>>> import numpy as np
>>> np.set_printoptions(precision=2, suppress=True, linewidth=200)
>>> rnd = lambda a: np.round(a, 2) + 0
>>> E = np.loadtxt("mat.csv", delimiter=",")
>>> E
array([[-2.5 , -1.43,  3.99,  0.88],
       [-1.73, -3.79,  1.5 ,  2.31],
       [-0.66, -4.47, -1.7 ,  1.3 ],
       [ 0.71,  0.3 , -1.31,  4.76],
       [-1.19,  0.83,  1.79,  4.44],
       [ 2.64,  1.78, -3.83,  0.47],
       [ 3.55, -1.53, -0.01,  3.17],
       [ 0.99,  0.34,  0.08,  4.89],
       [-1.94, -3.61, -1.21,  2.6 ],
       [ 2.8 ,  2.65,  3.09, -0.8 ],
       [ 2.4 , -2.33,  0.59, -3.67],
       [ 0.79,  3.65, -1.5 , -2.96],
       [ 1.17, -4.75,  0.39,  0.97],
       [-2.25, -2.06,  3.75, -1.27],
       [ 3.53,  2.39, -2.38,  1.08],
       [-4.65,  1.23,  0.71, -1.17],
       [ 1.6 ,  3.1 ,  0.19, -3.58],
       [-1.96, -1.34, -4.22,  1.24],
       [-0.43, -4.48, -2.17, -0.24],
       [ 1.67, -2.49,  3.43,  2.06],
       [-0.03,  0.25,  4.96, -0.59],
       [ 1.3 , -4.1 , -0.25, -2.53],
       [ 1.49,  2.4 , -0.5 , -4.1 ],
       [ 2.19, -0.71,  4.21, -1.42],
       [ 1.25,  4.35, -0.78, -1.98],
       [-1.78, -1.55,  3.78, -2.27],
       [ 1.89,  2.54, -3.39,  1.88],
       [ 0.21,  2.82,  3.53,  2.13],
       [-1.36,  2.95, -3.16,  2.12],
       [-1.28, -0.88, -4.62,  1.13],
       [ 1.94, -0.53, -2.78,  3.64],
       [-3.02, -3.1 , -0.93, -2.32]])
>>> Ac = E - E.mean(axis=0)
>>> vecs = np.linalg.svd(Ac)[2][:2]
>>> other = Ac - Ac @ vecs.T @ vecs
>>> rnd(np.diag(vecs.T @ vecs))
array([0.13, 0.75, 0.69, 0.43])
>>> other = np.array([[-2, 1, 1, -1, 1, 3],
...     [0, 0, 4, -1, 3, 0],
...     [-2, 5, 3, 3, -3, -4],
...     [-2, -5, -3, -2, -3, -4],
...     [4, 5, -5, 0, 5, 2],
...     [0, 0, -4, -5, -5, -4]])
>>> M = other + other.T
>>> M
array([[-4,  1, -1, -3,  5,  3],
       [ 1,  0,  9, -6,  8,  0],
       [-1,  9,  6,  0, -8, -8],
       [-3, -6,  0, -4, -3, -9],
       [ 5,  8, -8, -3, 10, -3],
       [ 3,  0, -8, -9, -3, -8]])
>>> other = np.array([[1, 1], [0, 0], [2, 2], [0, 0], [0, 1], [1, 0]])
>>> np.einsum("ik,kj->ji", M, other)
array([[ -3,  19,   3, -12, -14, -21],
       [ -1,  27,   3,  -6,  -1, -16]])
>>> np.einsum("ij->j", M)
array([  1,  12,  -2, -25,   9, -25])
>>> M @ other
array([[ -3,  -1],
       [ 19,  27],
       [  3,   3],
       [-12,  -6],
       [-14,  -1],
       [-21, -16]])
>>> np.einsum("ij,ij->i", M, M)
array([ 61, 182, 246, 151, 271, 227])
>>> vals, vecs = np.linalg.eigh(M)
>>> vec = np.array([-7, -9, -9, -4, -4, 3])
>>> rnd(vec @ M @ vec / (vec @ vec)), rnd(vals[0]), rnd(vals[-1])
(np.float64(7.74), np.float64(-18.94), np.float64(18.85))
>>> vec @ M @ vec
np.int64(1950)
>>> rnd(np.linalg.eigvalsh(M[1:, 1:]))
array([-18.71, -12.9 ,   4.26,  14.01,  17.34])
>>> (M + M.T) / 2
array([[-4.,  1., -1., -3.,  5.,  3.],
       [ 1.,  0.,  9., -6.,  8.,  0.],
       [-1.,  9.,  6.,  0., -8., -8.],
       [-3., -6.,  0., -4., -3., -9.],
       [ 5.,  8., -8., -3., 10., -3.],
       [ 3.,  0., -8., -9., -3., -8.]])
>>> np.trace(M)
np.int64(0)
>>> np.allclose(M @ M.T, M.T @ M)
True
>>> np.linalg.matrix_power(M, 3)
array([[  112,    60,  -238,  -351,  1701,   845],
       [   60,   212,  1591,  -957,  2205,   469],
       [ -238,  1591,  1434,  -165, -2957, -2729],
       [ -351,  -957,  -165, -1324, -1821, -2493],
       [ 1701,  2205, -2957, -1821,  3346,  -693],
       [  845,   469, -2729, -2493,  -693, -3432]])
>>> rnd(np.sort(np.abs(np.linalg.eigvals(M))))
array([ 4.7 ,  5.53, 13.16, 14.08, 18.85, 18.94])
>>> X = np.load("block6.npy")
>>> X
array([[ 0.,  2.,  0.,  2., -3.],
       [ 2.,  0.,  0.,  0.,  0.],
       [ 0.,  0.,  0.,  0.,  0.],
       [ 2.,  0.,  0.,  0.,  0.],
       [-3.,  0.,  0.,  0.,  0.]])
>>> U, sig, vt = np.linalg.svd(X)
>>> vecs = vt[:(sig > 1e-8).sum()]
>>> rng = np.random.default_rng(330677)
>>> vec = X[3] + -1 * X[2] + rng.integers(2) * np.eye(5)[3]
>>> vec
array([2., 0., 0., 1., 0.])
>>> rnd(np.linalg.norm(vec - vecs.T @ vecs @ vec))
np.float64(0.87)
>>> rnd(np.diag(vecs.T @ vecs))
array([1.  , 0.24, 0.  , 0.24, 0.53])
>>> rnd(vecs.T @ vecs)
array([[ 1.  ,  0.  ,  0.  ,  0.  ,  0.  ],
       [ 0.  ,  0.24,  0.  ,  0.24, -0.35],
       [ 0.  ,  0.  ,  0.  ,  0.  ,  0.  ],
       [ 0.  ,  0.24,  0.  ,  0.24, -0.35],
       [ 0.  , -0.35,  0.  , -0.35,  0.53]])
>>> U, sig, vt = np.linalg.svd(X)
>>> rnd(sig)
array([4.12, 4.12, 0.  , 0.  , 0.  ])
>>> other = U[:, :2] @ np.diag(sig[:2]) @ vt[:2]
>>> np.linalg.matrix_rank(other)
np.int64(2)
>>> rnd(np.linalg.norm(X - other) / np.linalg.norm(X))
np.float64(0.0)
>>> rnd(np.abs(X - other).max())
np.float64(0.0)
>>> rnd(other)
array([[ 0.,  2.,  0.,  2., -3.],
       [ 2.,  0.,  0.,  0.,  0.],
       [ 0.,  0.,  0.,  0.,  0.],
       [ 2.,  0.,  0.,  0.,  0.],
       [-3.,  0.,  0.,  0.,  0.]])
>>> W0 = np.load("w.npy")
>>> W0
array([[-1.9,  2. ,  3. ,  0. ],
       [-3. ,  3.1, -3. ,  3. ],
       [ 0. , -3. , -0.9, -3. ],
       [-2. ,  2. ,  3. ,  0.1]])
>>> vec = np.array([9, 1, -7, -8])
>>> target = W0 @ vec
>>> rnd(target)
array([-36.1, -26.9,  27.3, -37.8])
>>> rnd(np.linalg.solve(W0.T, W0[0]))
array([1., 0., 0., 0.])
>>> rnd(np.linalg.solve(W0, target))
array([ 9.,  1., -7., -8.])
>>> rnd(np.linalg.solve(W0, target + W0[:, 0]))
array([10.,  1., -7., -8.])
>>> O = W0.astype(float).copy()
>>> for j in range(4):
...     O[:, j] -= O[:, :j] @ (O[:, :j].T @ O[:, j])
...     O[:, j] /= np.linalg.norm(O[:, j])
... 
>>> rnd(O.T @ W0)
array([[ 4.08, -4.2 , -0.66, -2.26],
       [ 0.  ,  3.  ,  0.87,  3.01],
       [ 0.  ,  0.  ,  5.16, -1.96],
       [ 0.  ,  0.  ,  0.  ,  0.11]])
>>> rnd(np.abs(np.linalg.svd(W0)[2][-1]))
array([0.33, 0.68, 0.23, 0.61])
>>> round(np.log10(np.linalg.cond(W0)))
2
>>> rnd(np.linalg.norm(W0, 2) / np.linalg.norm(W0))
np.float64(0.76)
>>> [round(float(x), 2) for x in np.linalg.svd(W0, compute_uv=False)[:3]]
[7.21, 5.51, 2.59]
>>> w1 = np.array([[3, 0, 1, 3, 1, 2],
...     [2, 0, 1, 3, 1, 0],
...     [3, 1, 3, 3, 2, 0],
...     [0, 0, 3, 1, 0, 0]])
>>> coef = np.array([1, -1, 2, 2, -2, -1])
>>> act = np.maximum(W0 @ w1 + coef, 0)
>>> np.linalg.matrix_rank(act)
np.int64(3)
>>> (act > 0).mean(axis=0)
array([0.5 , 0.5 , 0.75, 0.5 , 0.5 , 0.  ])
>>> rnd(act)
array([[ 8.3,  2. , 11.1, 11.3,  4.1,  0. ],
       [ 0. ,  0. ,  2.1,  0. ,  0. ,  0. ],
       [ 0. ,  0. ,  0. ,  0. ,  0. ,  0. ],
       [ 8. ,  2. , 11.3, 11.1,  4. ,  0. ]])
>>> cent = np.array([[1, 5], [5, 2], [9, 4], [4, 8], [8, 8], [6, 3]])
>>> w1 @ cent
array([[44, 57],
       [31, 46],
       [63, 69],
       [31, 20]])
>>> m1 = np.loadtxt("run7.csv", delimiter=",")
>>> rnd(m1)
array([[ 0.47,  0.5 , -0.02, -0.05],
       [ 0.5 ,  0.54,  0.02,  0.05],
       [-0.02,  0.02,  1.  ,  0.  ],
       [-0.05,  0.05,  0.  ,  1.  ]])
>>> vec = np.array([2, 3, -3, 0])
>>> rnd(m1 @ vec)
array([ 2.49,  2.54, -2.98,  0.05])
>>> rnd(np.trace(m1))
np.float64(3.0)
>>> rnd(np.eye(4) - m1)
array([[ 0.53, -0.5 ,  0.02,  0.05],
       [-0.5 ,  0.46, -0.02, -0.05],
       [ 0.02, -0.02,  0.  ,  0.  ],
       [ 0.05, -0.05,  0.  ,  0.  ]])
>>> rnd(np.trace(np.linalg.pinv(m1) @ m1))
np.float64(3.0)
>>> np.allclose(m1[:-1].T @ np.linalg.lstsq(m1[:-1].T, m1[-1])[0], m1[-1])
True
>>> rnd(m1 @ np.linalg.pinv(m1) @ m1)
array([[ 0.47,  0.5 , -0.02, -0.05],
       [ 0.5 ,  0.54,  0.02,  0.05],
       [-0.02,  0.02,  1.  ,  0.  ],
       [-0.05,  0.05,  0.  ,  1.  ]])
>>> np.linalg.lstsq(m1[:-1].T, m1[-1])[2]
np.int32(3)
>>> def softmax(z):
...     e = np.exp(z - z.max(axis=-1, keepdims=True))
...     return e / e.sum(axis=-1, keepdims=True)
... 
>>> rnd(softmax(m1[2]))
array([0.17, 0.18, 0.48, 0.17])
>>> softmax(m1).sum(axis=1)
array([1., 1., 1., 1.])
>>> S = m1 @ m1.T / np.sqrt(4)
>>> rnd(softmax(S)[2] @ m1)
array([0.19, 0.24, 0.35, 0.21])
>>> rnd(softmax(S + np.triu(np.full(S.shape, -np.inf), 1)))
array([[1.  , 0.  , 0.  , 0.  ],
       [0.49, 0.51, 0.  , 0.  ],
       [0.27, 0.28, 0.45, 0.  ],
       [0.21, 0.22, 0.22, 0.35]])
>>> rnd(softmax(S))
array([[0.28, 0.28, 0.22, 0.22],
       [0.28, 0.28, 0.22, 0.22],
       [0.21, 0.22, 0.35, 0.21],
       [0.21, 0.22, 0.22, 0.35]])
>>> softmax(S).round(6).argmax(axis=1)
array([1, 1, 2, 3])
>>> data = np.loadtxt("case0.csv", delimiter=",")
>>> data
array([[ 1.59, -1.22,  0.78,  2.49,  1.45],
       [ 4.83, -0.65,  0.19, -2.99,  0.84],
       [-3.79,  1.47, -3.31,  2.55, -2.62],
       [ 2.54,  2.96, -0.29, -0.82,  0.13],
       [-1.28, -4.41, -2.14,  0.15,  2.  ],
       [ 6.93,  1.87,  2.78, -3.23, -2.79],
       [-1.9 , -2.7 , -1.59,  1.55,  2.83],
       [-1.4 , -1.16, -0.36,  2.48,  2.84],
       [ 4.13,  2.88,  0.43,  1.7 , -3.45],
       [-2.28, -5.13,  3.83, -0.77, -0.18],
       [-0.44, -1.92,  2.04,  2.25,  0.61],
       [ 6.58, -3.25,  0.1 ,  1.52, -1.84],
       [-0.18,  1.79,  0.06,  1.93, -1.  ],
       [-0.1 , -2.72,  0.97,  2.51,  1.85],
       [-1.5 ,  1.62,  1.03, -2.16, -1.54],
       [ 1.05, -1.57, -1.31,  0.39,  2.88],
       [-0.07,  2.  , -1.06, -0.99, -1.65],
       [-2.71,  0.  ,  6.06,  0.08, -4.13],
       [-1.25, -3.23,  2.45, -5.2 , -1.22],
       [-2.61, -0.49,  0.75, -0.35, -0.29],
       [-3.22, -1.29, -0.55, -2.98, -5.48],
       [ 0.05, -4.54,  1.71, -3.3 , -1.56],
       [ 0.09, -5.45,  0.85, -3.27, -0.18],
       [-2.16,  0.29, -1.24, -0.25, -1.  ],
       [ 0.64, -0.64, -2.42, -2.78, -2.91],
       [-0.17,  1.04, -0.08, -2.03,  0.23]])
>>> z = rng.permutation(4)
>>> z
array([3, 2, 1, 0])
>>> other = W0[z][:, z]
>>> rnd(np.trace(other))
np.float64(0.4)
>>> rnd(np.sort(np.abs(np.linalg.eigvals(other))))
array([0.1 , 3.79, 3.79, 4.77])
